>>> import numpy as np
>>> np.set_printoptions(suppress=True, linewidth=160)
>>> def rd(a):
...     return np.round(a, 2) + 0
... 
>>> K = np.loadtxt("test3.csv", delimiter=",")
>>> K
array([[3., 3., 3.],
       [3., 6., 6.],
       [3., 6., 9.]])
>>> left, sv, VT = np.linalg.svd(K, full_matrices=False)
>>> rd(np.cumsum(sv ** 2) / np.sum(sv ** 2))
array([0.98, 1.  , 1.  ])
>>> rd(VT @ VT.T)
array([[1., 0., 0.],
       [0., 1., 0.],
       [0., 0., 1.]])
>>> (sv > 1e-8).sum()
np.int64(3)
>>> left.shape, sv.shape, VT.shape
((3, 3), (3,), (3, 3))
>>> np.abs(left[:, 0]).round(6).argmax()
np.int64(2)
>>> rd(sv / sv[0])
array([1.  , 0.13, 0.06])
>>> np.allclose(left * sv @ VT, K)
True
>>> f, v = K[0], K[1]
>>> f @ v
np.float64(45.0)
>>> pr = (f @ v) / (f @ f) * f
>>> (v - pr) @ f
np.float64(0.0)
>>> rd(np.linalg.norm(f + v) ** 2 + np.linalg.norm(f - v) ** 2)
np.float64(216.0)
>>> evals, vecs = np.linalg.eigh(K)
>>> rd(evals.sum()), np.trace(K)
(np.float64(18.0), np.float64(18.0))
>>> rd(np.linalg.eigvalsh(K @ K))
array([  0.85,   3.72, 229.42])
>>> rd(evals)
array([ 0.92,  1.93, 15.15])
>>> rd(vecs.T @ vecs)
array([[1., 0., 0.],
       [0., 1., 0.],
       [0., 0., 1.]])
>>> rd(vecs.T @ K @ vecs)
array([[ 0.92,  0.  ,  0.  ],
       [ 0.  ,  1.93,  0.  ],
       [ 0.  ,  0.  , 15.15]])
>>> feats = np.load("data.npy")
>>> feats
array([[ 0.6 , -1.28, -0.1 ,  1.2 ],
       [-0.7 ,  1.44,  2.3 ,  1.1 ],
       [ 0.2 , -0.39, -1.  ,  2.  ],
       [-0.9 ,  1.78, -0.3 , -1.6 ],
       [-1.1 ,  2.29,  1.9 , -1.5 ],
       [-0.4 ,  0.77, -1.3 ,  0.  ],
       [ 0.1 , -0.15,  0.8 , -0.7 ],
       [ 1.8 , -3.65,  0.9 ,  2.  ],
       [-0.7 ,  1.43,  1.8 ,  1.8 ],
       [-1.2 ,  2.36, -0.1 ,  0.6 ],
       [-0.1 ,  0.06, -0.1 ,  0.7 ],
       [ 0.1 , -0.2 ,  1.6 ,  0.8 ],
       [-0.4 ,  0.71,  0.  , -0.9 ],
       [ 0.9 , -1.75, -0.5 , -0.9 ],
       [-3.  ,  5.97,  0.3 , -1.7 ],
       [ 0.9 , -1.71, -2.1 , -1.6 ],
       [ 1.5 , -2.98, -0.7 ,  1.3 ],
       [ 0.3 , -0.46, -1.1 ,  1.4 ],
       [-0.4 ,  0.8 , -0.3 ,  0.4 ],
       [-0.4 ,  0.78, -0.6 ,  1.4 ],
       [-0.1 ,  0.24,  0.9 ,  1.  ],
       [ 1.1 , -2.1 ,  0.6 , -0.2 ],
       [-0.9 ,  1.88, -0.5 ,  0.2 ],
       [-0.6 ,  1.3 , -1.5 , -1.3 ],
       [ 0.2 , -0.4 , -0.7 ,  0.6 ],
       [ 0.3 , -0.52, -1.1 , -0.6 ],
       [-0.1 ,  0.27,  0.5 , -0.1 ],
       [ 1.3 , -2.67,  1.1 ,  1.2 ],
       [-1.4 ,  2.76,  0.3 ,  1.1 ],
       [ 0.1 , -0.29, -1.3 ,  0.2 ]])
>>> vec = np.array([0, 3, 1, 3])
>>> y = feats @ vec
>>> rd(np.linalg.pinv(feats) @ feats)
array([[1., 0., 0., 0.],
       [0., 1., 0., 0.],
       [0., 0., 1., 0.],
       [0., 0., 0., 1.]])
>>> rng = np.random.default_rng(50786)
>>> y = y + 0.05 * rng.normal(size=30)
>>> rd(y)
array([ -0.41,   9.95,   3.79,   0.3 ,   4.35,   1.03,  -1.76,  -3.99,  11.47,   8.72,   2.1 ,   3.43,  -0.45,  -8.46,  13.17, -12.06,  -5.73,   1.73,   3.3 ,
         5.96,   4.55,  -6.31,   5.71,  -1.49,  -0.08,  -4.47,   1.03,  -3.2 ,  11.91,  -1.6 ])
>>> b, *_ = np.linalg.lstsq(feats, y)
>>> [round(float(np.linalg.norm(np.linalg.solve(feats.T @ feats + lam * np.eye(4), feats.T @ y))), 2) for lam in (0, 1, 10, 100)]
[4.31, 4.05, 3.43, 1.59]
>>> rd(np.abs(np.linalg.svd(feats)[2][-1]))
array([0.89, 0.45, 0.  , 0.01])
>>> [round(float(x), 2) for x in np.linalg.svd(feats, compute_uv=False)[:3]]
[12.04, 6.63, 4.96]
>>> np.argsort(-np.linalg.norm(feats, axis=0).round(6), kind="stable")[:3]
array([1, 3, 2])
>>> round(np.log10(np.linalg.cond(feats)))
2
>>> np.linalg.cond(feats) > 100
np.False_
>>> rd(np.linalg.norm(feats, 2) / np.linalg.norm(feats))
np.float64(0.82)
>>> D = np.linalg.norm(feats[:, None] - feats[None], axis=-1)
>>> D[23].round(6).argsort(kind="stable")[:4]
array([23,  3,  5, 12])
>>> D.shape
(30, 30)
>>> np.unravel_index(D.round(6).argmax(), D.shape)
(np.int64(7), np.int64(14))
>>> rd(D[:5, :5])
array([[0.  , 3.85, 1.55, 4.42, 5.19],
       [3.85, 0.  , 3.98, 3.77, 2.79],
       [1.55, 3.98, 0.  , 4.4 , 5.43],
       [4.42, 3.77, 4.4 , 0.  , 2.27],
       [5.19, 2.79, 5.43, 2.27, 0.  ]])
>>> G = np.cov(feats, rowvar=False)
>>> rd(np.linalg.eigvalsh(G)[::-1])
array([4.97, 1.47, 0.79, 0.  ])
>>> rd(np.corrcoef(feats[:, 0], feats[:, 3])[0, 1])
np.float64(0.34)
>>> rd(np.polyfit(feats[:, 0], feats[:, 3], 1))
array([0.4, 0.3])
>>> np.argsort(-feats.std(axis=0).round(6), kind="stable")
array([1, 3, 2, 0])
>>> labels = feats[:, 3] > np.median(feats[:, 3])
>>> f = feats[labels].mean(axis=0) - feats[~labels].mean(axis=0)
>>> (((feats - feats.mean(axis=0)) @ f > 0) == labels).mean()
np.float64(0.9)
>>> M = np.load("arr.npy")
>>> M
array([[ 18.27, -18.82, -71.4 ,  15.71,  -9.53],
       [ 27.72, -21.23, -13.31,   5.64,   7.87],
       [ 16.24, -18.22, -70.53,  15.65,  -8.9 ],
       [ 19.78,  19.74,   6.53,  34.86,  31.73],
       [ 19.09,  20.17,   5.89,  35.34,  33.29],
       [ 28.04, -20.7 , -12.11,   6.49,   5.7 ],
       [ 27.32, -22.04, -12.87,   5.2 ,   8.27],
       [ 15.89, -17.47, -71.4 ,  15.88, -10.03],
       [ 15.73, -17.73, -69.  ,  16.76, -10.4 ],
       [ 20.18,  19.46,   6.52,  36.88,  32.25],
       [ 17.58, -18.06, -70.32,  15.51,  -9.7 ],
       [ 21.2 ,  19.59,   5.97,  35.09,  31.06],
       [ 16.89, -17.41, -71.14,  16.79, -10.23],
       [ 19.42,  21.98,   6.57,  36.58,  33.34],
       [ 17.88, -18.14, -71.19,  17.3 ,  -8.76],
       [ 16.01, -20.48, -70.04,  15.03,  -9.77],
       [ 20.74,  20.16,   6.87,  37.76,  31.24],
       [ 17.72, -18.53, -70.03,  16.14,  -9.16],
       [ 20.26, -17.65, -71.23,  16.6 ,  -9.91],
       [ 16.73, -17.62, -71.  ,  13.4 ,  -9.69],
       [ 19.61, -18.16, -70.49,  16.  , -11.01],
       [ 28.62, -20.26, -11.21,   7.62,   7.6 ],
       [ 26.86, -21.99, -11.09,   6.84,   7.6 ]])
>>> Xc = (M - M.mean(axis=0)) / M.std(axis=0)
>>> np.argwhere(np.abs(Xc) > 2)
array([], shape=(0, 2), dtype=int64)
>>> b = np.linalg.lstsq(np.delete(Xc, 2, axis=1), Xc[:, 2])[0]
>>> rd(b)
array([ 0.13, -0.18, -0.17,  1.18])
>>> labels = M[:, 1] > np.median(M[:, 1])
>>> f = M[labels].mean(axis=0) - M[~labels].mean(axis=0)
>>> rd(f)
array([-3.1 , 22.74, 17.54, 14.98, 15.45])
>>> vec = np.array([5, 2, 2, 1, 2])
>>> y = M @ vec
>>> rd(np.linalg.pinv(M) @ M)
array([[1., 0., 0., 0., 0.],
       [0., 1., 0., 0., 0.],
       [0., 0., 1., 0., 0.],
       [0., 0., 0., 1., 0.],
       [0., 0., 0., 0., 1.]])
>>> rd(np.linalg.lstsq(M, y)[0])
array([5., 2., 2., 1., 2.])
>>> y = y + 0.02 * rng.normal(size=23)
>>> rd(y)
array([ -92.4 ,   90.92,  -98.42,  249.71,  249.46,   92.46,   88.49, -102.5 ,  -98.83,  254.28,  -92.76,  254.33,  -96.28,  257.45,  -89.49, -105.49,  257.99,
        -90.66,  -79.69,  -99.56,  -85.28,  102.96,   90.18])
>>> b, *_ = np.linalg.lstsq(M, y)
>>> b.round()
array([5., 2., 2., 1., 2.])
>>> np.linalg.cond(M) > 100
np.False_
>>> rd(np.abs(np.linalg.svd(M)[2][-1]))
array([0.42, 0.54, 0.21, 0.67, 0.2 ])
>>> rd(np.linalg.norm(M, 2) / np.linalg.norm(M))
np.float64(0.87)
>>> round(np.log10(np.linalg.cond(M)))
2
>>> [round(float(x), 2) for x in np.linalg.svd(M, compute_uv=False)[:3]]
[272.87, 140.58, 62.67]
>>> W2 = M[[13, 10]].astype(float)
>>> for _ in range(4):
...     labels = np.linalg.norm(M[:, None] - W2, axis=-1).argmin(axis=1)
...     W2 = np.array([M[labels == j].mean(axis=0) for j in range(2)])
... 
>>> labels
array([1, 0, 1, 0, 0, 0, 0, 1, 1, 0, 1, 0, 1, 0, 1, 1, 0, 1, 1, 1, 1, 0, 0])
>>> np.bincount(labels)
array([11, 12])
>>> rd(W2[1] - W2[0])
array([ -6.14, -19.54, -68.63,  -6.68, -30.66])
>>> np.abs(W2[1] - W2[0]).argmax()
np.int64(2)
>>> rd(W2)
array([[ 23.54,   1.35,  -2.02,  22.57,  20.9 ],
       [ 17.4 , -18.19, -70.65,  15.9 ,  -9.76]])
>>> J = np.load("block0.npy")
>>> J
array([[  1,  -3,   9, -27],
       [  1,  -2,   4,  -8],
       [  1,  -1,   1,  -1],
       [  1,   0,   0,   0]])
>>> # row 0 dominates
>>> f, v = J[0], J[2]
>>> f @ f
np.int64(820)
>>> f @ v
np.int64(40)
>>> pr = (f @ v) / (f @ f) * f
>>> np.linalg.matrix_rank(np.outer(f, v))
np.int64(1)
>>> rd((v - pr) @ f)
np.float64(0.0)
>>> np.outer(f, v)
array([[  1,  -1,   1,  -1],
       [ -3,   3,  -3,   3],
       [  9,  -9,   9,  -9],
       [-27,  27, -27,  27]])
>>> B = np.linalg.inv(J)
>>> rd(np.linalg.slogdet(J)[0])
np.float64(1.0)
>>> rd(np.linalg.det(J) * B)
array([[  0.,   0.,   0.,  12.],
       [ -4.,  18., -36.,  22.],
       [ -6.,  24., -30.,  12.],
       [ -2.,   6.,  -6.,   2.]])
>>> B = np.array([[1, 0], [2, 1], [1, 3], [3, 2]])
>>> B.T @ J.T
array([[-77, -23,  -3,   1],
       [-30,  -6,   0,   0]])
>>> np.einsum("ik,kj->ij", J, B)
array([[-77, -30],
       [-23,  -6],
       [ -3,   0],
       [  1,   0]])
>>> np.linalg.matrix_rank(np.vstack([J, B.T]))
np.int64(4)
>>> np.linalg.matrix_rank(J @ B)
np.int64(2)
>>> np.einsum("ij,ij->i", J, J)
array([820,  85,   4,   1])
>>> np.vstack([J, B.T]).shape
(6, 4)
>>> np.einsum("ik,kj->ji", J, B)
array([[-77, -23,  -3,   1],
       [-30,  -6,   0,   0]])
>>> arr = np.load("dump.npy")
>>> arr
array([[ 1, -1, -1,  1, -1,  1,  1, -1],
       [ 1, -1,  1, -1,  1, -1,  1, -1],
       [ 1,  1, -1, -1, -1, -1,  1,  1],
       [ 1,  1, -1, -1,  1,  1, -1, -1]])
>>> def softmax(z):
...     e = np.exp(z - z.max(axis=-1, keepdims=True))
...     return e / e.sum(axis=-1, keepdims=True)
... 
>>> rd(softmax(arr).sum(axis=1))
array([1., 1., 1., 1.])
>>> rd(softmax(10 * arr[0]))
array([0.25, 0.  , 0.  , 0.25, 0.  , 0.25, 0.25, 0.  ])
>>> rd(softmax(arr[0] + -3))
array([0.22, 0.03, 0.03, 0.22, 0.03, 0.22, 0.22, 0.03])
>>> att = arr @ arr.T / np.sqrt(8)
>>> softmax(att).round(6).argmax(axis=1)
array([0, 1, 2, 3])
>>> rd(softmax(att)[0] @ arr)
array([ 1. , -0.8, -0.9,  0.7, -0.8,  0.8,  0.9, -0.9])
>>> vec = np.array([0, -1, -2, -2, 1, 5, 0, 2])
>>> h = np.maximum(arr @ vec, 0)
>>> arr.T @ h
array([ 10,   4, -10,  -4,   4,  10,  -4, -10])
>>> np.flatnonzero(h > 1e-9)
array([0, 3])
>>> arr * (h > 1e-9)[:, None]
array([[ 1, -1, -1,  1, -1,  1,  1, -1],
       [ 0,  0,  0,  0,  0,  0,  0,  0],
       [ 0,  0,  0,  0,  0,  0,  0,  0],
       [ 1,  1, -1, -1,  1,  1, -1, -1]])
>>> W = np.array([[-3, -9],
...     [-7, -4],
...     [1, 7],
...     [4, 6],
...     [-1, 9],
...     [0, -3],
...     [5, -9],
...     [-8, -6]])
>>> b = np.array([2, -1])
>>> H = np.maximum(arr @ W + b, 0)
>>> np.linalg.matrix_rank(H)
np.int64(2)
>>> W2 = np.array([[5, -2], [-2, 4]])
>>> H @ W2
array([[115, -46],
       [ 67, -14],
       [  0,   0],
       [  0,   0]])
>>> (H @ W2).round(6).argmax(axis=1)
array([0, 0, 0, 0])
>>> B = arr[0, 0] * arr[1:] - np.outer(arr[1:, 0], arr[0])
>>> B
array([[ 0,  0,  2, -2,  2, -2,  0,  0],
       [ 0,  2,  0, -2,  0, -2,  0,  2],
       [ 0,  2,  0, -2,  2,  0, -2,  0]])
>>> np.linalg.matrix_rank(B), np.linalg.matrix_rank(arr)
(np.int64(3), np.int64(4))
>>> np.flatnonzero(~B.round(6).any(axis=1))
array([], dtype=int64)
>>> np.count_nonzero(arr)
np.int64(32)
>>> np.abs(arr).max()
np.int64(1)
>>> arr.shape
(4, 8)
>>> arr - arr[0]
array([[ 0,  0,  0,  0,  0,  0,  0,  0],
       [ 0,  0,  2, -2,  2, -2,  0,  0],
       [ 0,  2,  0, -2,  0, -2,  0,  2],
       [ 0,  2,  0, -2,  2,  0, -2,  0]])
